% python3 -q
>>> import numpy as np
>>> import numpy.linalg as la
>>> np.set_printoptions(suppress=True, linewidth=200)
>>> J = np.load("dump.npy")
>>> J
array([[ -0.72,  24.94,   2.41],
       [ -0.57,  25.73,   2.85],
       [-14.68,  -0.66,  16.55],
       [ -0.27,  25.92,   2.03],
       [  1.11,  25.97,   3.8 ],
       [  0.02,  25.45,   2.77],
       [  0.17,  28.07,   1.98],
       [  0.65,  24.77,   3.03],
       [-13.5 ,  -1.75,  13.25],
       [-14.83,  -2.64,  15.16],
       [  0.55,  27.13,   1.17],
       [ -0.63,  27.26,   2.18],
       [-14.28,  -3.36,  15.41],
       [-13.57,  -0.76,  15.79],
       [  0.52,  27.63,   3.39],
       [-14.81,  -3.82,  12.93],
       [-13.6 ,  -2.6 ,  13.2 ],
       [-15.93,  -4.62,  14.75],
       [ -0.71,  25.6 ,   2.14],
       [-12.79,  -1.85,  13.07],
       [-13.73,  -1.38,  13.34],
       [-14.25,  -2.49,  11.99],
       [-11.08,  -0.95,  13.59],
       [-16.24,  -1.51,  14.74],
       [ -1.28,  25.58,   2.28],
       [  1.59,  24.7 ,   1.61],
       [ -1.69,  26.49,  -0.39]])
>>> Xs = (J - J.mean(axis=0)) / J.std(axis=0)
>>> np.round(Xs.std(axis=0), 2)
array([1., 1., 1.])
>>> np.argwhere(np.abs(Xs) > 2)
array([], shape=(0, 2), dtype=int64)
>>> c = la.lstsq(np.delete(Xs, 1, axis=1), Xs[:, 1])[0]
>>> c.round(2)
array([ 0.67, -0.32])
>>> other = J / np.sqrt((J ** 2).mean(axis=1, keepdims=True))
>>> np.round(la.norm(other, axis=1), 2)
array([1.73, 1.73, 1.73, 1.73, 1.73, 1.73, 1.73, 1.73, 1.73, 1.73, 1.73, 1.73, 1.73, 1.73, 1.73, 1.73, 1.73, 1.73, 1.73, 1.73, 1.73, 1.73, 1.73, 1.73, 1.73, 1.73, 1.73])
>>> C = J[[1, 9]].astype(float)
>>> for _ in range(3):
...     lab = la.norm(J[:, None] - C, axis=-1).argmin(axis=1)
...     C = np.array([J[lab == j].mean(axis=0) for j in range(2)])
... 
>>> lab
array([0, 0, 1, 0, 0, 0, 0, 0, 1, 1, 0, 0, 1, 1, 0, 1, 1, 1, 0, 1, 1, 1, 1, 1, 0, 0, 0])
>>> np.abs(C[1] - C[0]).argmax()
np.int64(1)
>>> x = np.array([3, 3, 0])
>>> target = J @ x
>>> np.round(la.lstsq(J, target)[0], 2) + 0
array([3., 3., 0.])
>>> np.round(la.solve(J.T @ J, J.T @ target), 2) + 0
array([3., 3., 0.])
>>> np.round(la.pinv(J) @ J, 2) + 0
array([[1., 0., 0.],
       [0., 1., 0.],
       [0., 0., 1.]])
>>> rng = np.random.default_rng(51667)
>>> target = target + 0.05 * rng.normal(size=27)
>>> target.round(2)
array([ 72.66,  75.46, -45.99,  76.91,  81.23,  76.39,  84.72,  76.28, -45.74, -52.34,  83.1 ,  79.87, -52.92, -42.94,  84.36, -55.82, -48.73, -61.68,  74.7 , -43.96, -45.37, -50.28, -36.04, -53.26,
        72.94,  78.82,  74.42])
>>> c, *_ = la.lstsq(J, target)
>>> c.round()
array([3., 3., 0.])
>>> round(float(la.norm(target - J @ c)), 2)
0.25
>>> c.round(2) + 0
array([3., 3., 0.])
>>> np.round(J.T @ (target - J @ c), 2) + 0
array([0., 0., 0.])
>>> M = np.load("case17.npy")
>>> M
array([[-1.47,  0.63, -0.44, -1.84],
       [ 2.59, -0.77,  0.84,  0.7 ],
       [-1.06,  0.44, -0.32, -1.22],
       [ 0.9 , -0.33,  0.28,  0.71],
       [-1.08,  0.27, -0.36,  0.09],
       [-0.06, -0.09, -0.04,  0.79],
       [ 1.93, -0.5 ,  0.64, -0.03],
       [ 0.04, -0.08,  0.  ,  0.52],
       [-1.32,  0.33, -0.44,  0.11],
       [ 1.38, -0.45,  0.44,  0.67]])
>>> # null space of dimension 2
>>> C = M[[0, 2]].astype(float)
>>> for _ in range(4):
...     lab = la.norm(M[:, None] - C, axis=-1).argmin(axis=1)
...     C = np.array([M[lab == j].mean(axis=0) for j in range(2)])
... 
>>> lab
array([0, 1, 0, 1, 0, 1, 1, 1, 0, 1])
>>> np.round(C[1] - C[0], 2)
array([ 2.36, -0.79,  0.75,  1.28])
>>> C.round(2)
array([[-1.23,  0.42, -0.39, -0.72],
       [ 1.13, -0.37,  0.36,  0.56]])
>>> np.bincount(lab)
array([4, 6])
>>> np.abs(C[1] - C[0]).argmax()
np.int64(0)
